$ ipython --no-banner

In [1]: import numpy as np

In [2]: import numpy.linalg as la

In [3]: np.set_printoptions(precision=1, suppress=True, linewidth=120, legacy="1.25")

In [4]: def rd(a):
   ...:     return np.round(a, 1) + 0
   ...: 

In [5]: X = np.loadtxt("w.csv", delimiter=",")

In [6]: X
Out[6]: 
array([[ 3., -1.,  3., -3.,  0.,  2.,  0.],
       [ 0.,  0.,  3.,  0.,  0.,  0.,  0.],
       [ 0.,  0.,  0.,  0.,  0.,  0.,  0.]])

In [7]: np.argsort(-la.norm(X, axis=0).round(6), kind="stable")[:3]
Out[7]: array([2, 0, 3])

In [8]: [round(float(x), 1) for x in la.svd(X, compute_uv=False)[:3]]
Out[8]: [5.9, 2.4, 0.0]

In [9]: la.matrix_rank(X, rtol=0.1)
Out[9]: 2

In [10]: Uu, sigma, Vh = la.svd(X)

In [11]: evecs = Vh[:(sigma > 1e-8).sum()]

In [12]: rng = np.random.default_rng(35)

In [13]: vec = X[1] + 2 * X[0] + rng.integers(2) * np.eye(7)[1]

In [14]: vec
Out[14]: array([ 6., -2.,  9., -6.,  0.,  4.,  0.])

In [15]: np.allclose(evecs.T @ evecs @ vec, vec)
Out[15]: True

In [16]: rd(la.norm(vec - evecs.T @ evecs @ vec))
Out[16]: 0.0

In [17]: Y = np.array([[1.2, 0.2],
    ...:     [0.0, -1.1],
    ...:     [-0.5, -0.7],
    ...:     [-0.6, 0.4],
    ...:     [1.5, 0.8],
    ...:     [0.3, 0.9],
    ...:     [-0.6, -0.1]])

In [18]: basis = np.array([[0.0, -0.1, 0.7], [0.3, 0.2, -0.1]])

In [19]: mat = Y @ basis

In [20]: rd(mat)
Out[20]: 
array([[ 0.1, -0.1,  0.8],
       [-0.3, -0.2,  0.1],
       [-0.2, -0.1, -0.3],
       [ 0.1,  0.1, -0.5],
       [ 0.2,  0. ,  1. ],
       [ 0.3,  0.2,  0.1],
       [ 0. ,  0. , -0.4]])

In [21]: [round(float(x), 1) for x in la.svd(mat, compute_uv=False)[:3]]
Out[21]: [1.5, 0.6, 0.0]

In [22]: la.cond(mat) > 100
Out[22]: True

In [23]: M = np.array([[-1.5, -0.1, -1.1, 0.4, -0.2, -1.4],
    ...:     [-0.6, 0.9, -0.7, 0.7, -0.3, 0.3],
    ...:     [0.2, 0.0, -1.3, -1.0, -0.4, -1.6]])

In [24]: M[0] = M[1] + 0.1 * rng.normal(size=6)

In [25]: rd(M)
Out[25]: 
array([[-0.5,  1. , -0.6,  0.8, -0.3,  0.2],
       [-0.6,  0.9, -0.7,  0.7, -0.3,  0.3],
       [ 0.2,  0. , -1.3, -1. , -0.4, -1.6]])

In [26]: def softmax(z):
    ...:     e = np.exp(z - z.max(axis=-1, keepdims=True))
    ...:     return e / e.sum(axis=-1, keepdims=True)
    ...: 

In [27]: rd(softmax(M[1] + 3))
Out[27]: array([0.1, 0.3, 0.1, 0.3, 0.1, 0.2])

In [28]: S = M @ M.T / np.sqrt(6)

In [29]: softmax(S).round(6).argmax(axis=1)
Out[29]: array([0, 0, 2])

In [30]: la.cond(M) > 100
Out[30]: False

In [31]: arr = np.array([[3, 1, 2, 1, 1, 2, 0],
    ...:     [3, 3, 1, 2, 1, 1, 0],
    ...:     [2, 1, 1, 1, 1, 2, 1],
    ...:     [1, 0, 3, 0, 2, 2, 3],
    ...:     [1, 3, 3, 3, 1, 0, 3],
    ...:     [1, 1, 2, 3, 0, 0, 2],
    ...:     [3, 0, 2, 2, 3, 0, 3]])

In [32]: arr
Out[32]: 
array([[3, 1, 2, 1, 1, 2, 0],
       [3, 3, 1, 2, 1, 1, 0],
       [2, 1, 1, 1, 1, 2, 1],
       [1, 0, 3, 0, 2, 2, 3],
       [1, 3, 3, 3, 1, 0, 3],
       [1, 1, 2, 3, 0, 0, 2],
       [3, 0, 2, 2, 3, 0, 3]])

In [33]: round(np.log10(la.cond(arr)))
Out[33]: 3

In [34]: la.cond(arr) > 100
Out[34]: True

In [35]: np.argsort(-la.norm(arr, axis=0).round(6), kind="stable")[:3]
Out[35]: array([0, 2, 6])

In [36]: u = np.array([4, 9, 6, 9, 2, 6, 0])

In [37]: Y = arr + np.outer(u, np.eye(7)[6])

In [38]: Y
Out[38]: 
array([[ 3.,  1.,  2.,  1.,  1.,  2.,  4.],
       [ 3.,  3.,  1.,  2.,  1.,  1.,  9.],
       [ 2.,  1.,  1.,  1.,  1.,  2.,  7.],
       [ 1.,  0.,  3.,  0.,  2.,  2., 12.],
       [ 1.,  3.,  3.,  3.,  1.,  0.,  5.],
       [ 1.,  1.,  2.,  3.,  0.,  0.,  8.],
       [ 3.,  0.,  2.,  2.,  3.,  0.,  3.]])

In [39]: la.matrix_rank(Y - arr)
Out[39]: 1

In [40]: rd(la.det(Y) / la.det(arr)), rd(1 + la.solve(arr, u)[6])
Out[40]: (111.9, 111.9)

In [41]: vec = np.array([-5, 6, 2, 2, 8, 9, -6])

In [42]: h = np.maximum(Y @ vec, 0)

In [43]: np.maximum(Y @ (3 * vec), 0)
Out[43]: array([0., 0., 0., 0., 9., 0., 0.])

In [44]: np.maximum(Y @ vec, 0) - np.maximum(-Y @ vec, 0)
Out[44]: array([ -1., -28., -16., -37.,   3., -37.,  -1.])

In [45]: rd(la.norm(arr, "nuc"))
Out[45]: 25.0

In [46]: arr[1] @ arr[2]
Out[46]: 15

In [47]: rd(la.norm(arr[1] - arr[2]))
Out[47]: 2.8

In [48]: rd(la.norm(arr, 2))
Out[48]: 11.5

In [49]: la.norm(arr, axis=1).argmax()
Out[49]: 4

In [50]: rd(la.norm(arr, 1)), rd(la.norm(arr, np.inf))
Out[50]: (14.0, 14.0)

In [51]: rd(la.norm(arr, axis=1))
Out[51]: array([4.5, 5. , 3.6, 5.2, 6.2, 4.4, 5.9])

In [52]: Uu, sigma, Vh = la.svd(M)

In [53]: rd(sigma)
Out[53]: array([2.4, 2.2, 0.2])

In [54]: Y = Uu[:, :2] @ np.diag(sigma[:2]) @ Vh[:2]

In [55]: rd(np.abs(M - Y).max())
Out[55]: 0.1

In [56]: rd(Y)
Out[56]: 
array([[-0.6,  1. , -0.7,  0.8, -0.3,  0.2],
       [-0.5,  0.9, -0.6,  0.8, -0.3,  0.2],
       [ 0.2,  0. , -1.3, -1. , -0.4, -1.6]])

In [57]: la.matrix_rank(M, rtol=0.05)
Out[57]: 3

In [58]: u = np.array([2, 1, 2, 3, 0])

In [59]: E = np.array([np.roll(u, i) for i in range(5)])

In [60]: E
Out[60]: 
array([[2, 1, 2, 3, 0],
       [0, 2, 1, 2, 3],
       [3, 0, 2, 1, 2],
       [2, 3, 0, 2, 1],
       [1, 2, 3, 0, 2]])

In [61]: np.allclose(E @ E.T, E.T @ E)
Out[61]: True

In [62]: (E @ E)[0]
Out[62]: array([16, 13,  9, 16, 10])

In [63]: E @ np.ones(5)
Out[63]: array([8., 8., 8., 8., 8.])

In [64]: Y = np.array([[0, 1, 0, 0, 3, 0, 2],
    ...:     [2, 1, 0, 3, 0, 2, 1],
    ...:     [1, 3, 0, 0, 0, 1, 3],
    ...:     [0, 3, 1, 2, 1, 0, 0],
    ...:     [0, 2, 2, 3, 1, 1, 0],
    ...:     [0, 1, 1, 1, 3, 1, 0],
    ...:     [3, 1, 3, 0, 0, 1, 2]])

In [65]: W0 = np.triu(Y)

In [66]: W0
Out[66]: 
array([[0, 1, 0, 0, 3, 0, 2],
       [0, 1, 0, 3, 0, 2, 1],
       [0, 0, 0, 0, 0, 1, 3],
       [0, 0, 0, 2, 1, 0, 0],
       [0, 0, 0, 0, 1, 1, 0],
       [0, 0, 0, 0, 0, 1, 0],
       [0, 0, 0, 0, 0, 0, 2]])

In [67]: la.cond(W0) > 100
Out[67]: True

In [68]: la.matrix_rank(W0, rtol=0.1)
Out[68]: 5

In [69]: Y = np.array([[2, 0], [-1, -1], [-1, -1], [0, 1], [0, 0], [1, -2], [-2, 2]])

In [70]: W0 @ Y
Out[70]: 
array([[-5,  3],
       [-1,  0],
       [-5,  4],
       [ 0,  2],
       [ 1, -2],
       [ 1, -2],
       [-4,  4]])

In [71]: np.vstack([W0, Y.T]).shape
Out[71]: (9, 7)

In [72]: np.einsum("ik,kj->ji", W0, Y)
Out[72]: 
array([[-5, -1, -5,  0,  1,  1, -4],
       [ 3,  0,  4,  2, -2, -2,  4]])

In [73]: la.matrix_rank(W0 @ Y)
Out[73]: 2

In [74]: np.einsum("ij->j", W0)
Out[74]: array([0, 2, 0, 5, 5, 5, 8])

In [75]: np.einsum("ij,ij->i", W0, W0)
Out[75]: array([14, 15, 10,  5,  2,  1,  4])

In [76]: la.matrix_rank(np.vstack([W0, Y.T]))
Out[76]: 7

In [77]: Y = np.array([[6, 4, 0, 6, 2, 7, 9],
    ...:     [5, 7, 8, 9, 8, 2, 6],
    ...:     [8, 7, 4, 6, 2, 4, 1],
    ...:     [8, 5, 3, 4, 6, 8, 2],
    ...:     [5, 4, 9, 1, 0, 3, 8],
    ...:     [9, 2, 5, 8, 6, 4, 8],
    ...:     [6, 0, 8, 9, 5, 0, 7]])

In [78]: m1 = np.triu(Y, 1)

In [79]: m1
Out[79]: 
array([[0, 4, 0, 6, 2, 7, 9],
       [0, 0, 8, 9, 8, 2, 6],
       [0, 0, 0, 6, 2, 4, 1],
       [0, 0, 0, 0, 6, 8, 2],
       [0, 0, 0, 0, 0, 3, 8],
       [0, 0, 0, 0, 0, 0, 8],
       [0, 0, 0, 0, 0, 0, 0]])

In [80]: Uu, sigma, Vh = la.svd(m1)

In [81]: rd(sigma)
Out[81]: array([22.2, 11. ,  8.8,  5.9,  2.3,  0.9,  0. ])

In [82]: Y = Uu[:, :6] @ np.diag(sigma[:6]) @ Vh[:6]

In [83]: rd(Y)
Out[83]: 
array([[0., 4., 0., 6., 2., 7., 9.],
       [0., 0., 8., 9., 8., 2., 6.],
       [0., 0., 0., 6., 2., 4., 1.],
       [0., 0., 0., 0., 6., 8., 2.],
       [0., 0., 0., 0., 0., 3., 8.],
       [0., 0., 0., 0., 0., 0., 8.],
       [0., 0., 0., 0., 0., 0., 0.]])

In [84]: la.matrix_rank(Y)
Out[84]: 6

In [85]: rd(la.norm(m1 - Y) / la.norm(m1))
Out[85]: 0.0

In [86]: J = np.loadtxt("test4.csv", delimiter=",")

In [87]: J
Out[87]: 
array([[ 4., -4.,  4., -4., -2.,  0., -4.],
       [-4.,  4., -4.,  4.,  2.,  0.,  4.],
       [ 4., -4.,  4., -4., -2.,  0., -4.],
       [-4.,  4., -4.,  4.,  2.,  0.,  4.],
       [-2.,  2., -2.,  2.,  1.,  0.,  2.],
       [ 0.,  0.,  0.,  0.,  0.,  0.,  0.],
       [-4.,  4., -4.,  4.,  2.,  0.,  4.]])

In [88]: np.abs(np.diag(la.qr(J)[1])) > 1e-9
Out[88]: array([ True, False, False, False, False, False, False])

In [89]: rd(np.trace(la.pinv(J) @ J))
Out[89]: 1.0

In [90]: Uu, sigma, Vh = la.svd(J)

In [91]: rd(sigma)
Out[91]: array([21.,  0.,  0.,  0.,  0.,  0.,  0.])

In [92]: np.argmax(sigma[:-1] / (sigma[1:] + 1e-6)) + 1
Out[92]: 1

In [93]: Y = Uu[:, :1] @ np.diag(sigma[:1]) @ Vh[:1]

In [94]: la.matrix_rank(J, rtol=0.05)
Out[94]: 1

In [95]: rd(la.norm(J - Y, 2)), rd(sigma[1])
Out[95]: (0.0, 0.0)

In [96]: Uu, sigma, Vh = la.svd(J, full_matrices=False)

In [97]: rd(sigma)
Out[97]: array([21.,  0.,  0.,  0.,  0.,  0.,  0.])

In [98]: Uu.shape, sigma.shape, Vh.shape
Out[98]: ((7, 7), (7,), (7, 7))

In [99]: rd(Vh @ Vh.T)
Out[99]: 
array([[1., 0., 0., 0., 0., 0., 0.],
       [0., 1., 0., 0., 0., 0., 0.],
       [0., 0., 1., 0., 0., 0., 0.],
       [0., 0., 0., 1., 0., 0., 0.],
       [0., 0., 0., 0., 1., 0., 0.],
       [0., 0., 0., 0., 0., 1., 0.],
       [0., 0., 0., 0., 0., 0., 1.]])

In [100]: rd(Uu.T @ J @ Vh.T)
Out[100]: 
array([[21.,  0.,  0.,  0.,  0.,  0.,  0.],
       [ 0.,  0.,  0.,  0.,  0.,  0.,  0.],
       [ 0.,  0.,  0.,  0.,  0.,  0.,  0.],
       [ 0.,  0.,  0.,  0.,  0.,  0.,  0.],
       [ 0.,  0.,  0.,  0.,  0.,  0.,  0.],
       [ 0.,  0.,  0.,  0.,  0.,  0.,  0.],
       [ 0.,  0.,  0.,  0.,  0.,  0.,  0.]])

In [101]: rd(sigma / sigma[0])
Out[101]: array([1., 0., 0., 0., 0., 0., 0.])

In [102]: rd(Uu.T @ Uu)
Out[102]: 
array([[1., 0., 0., 0., 0., 0., 0.],
       [0., 1., 0., 0., 0., 0., 0.],
       [0., 0., 1., 0., 0., 0., 0.],
       [0., 0., 0., 1., 0., 0., 0.],
       [0., 0., 0., 0., 1., 0., 0.],
       [0., 0., 0., 0., 0., 1., 0.],
       [0., 0., 0., 0., 0., 0., 1.]])
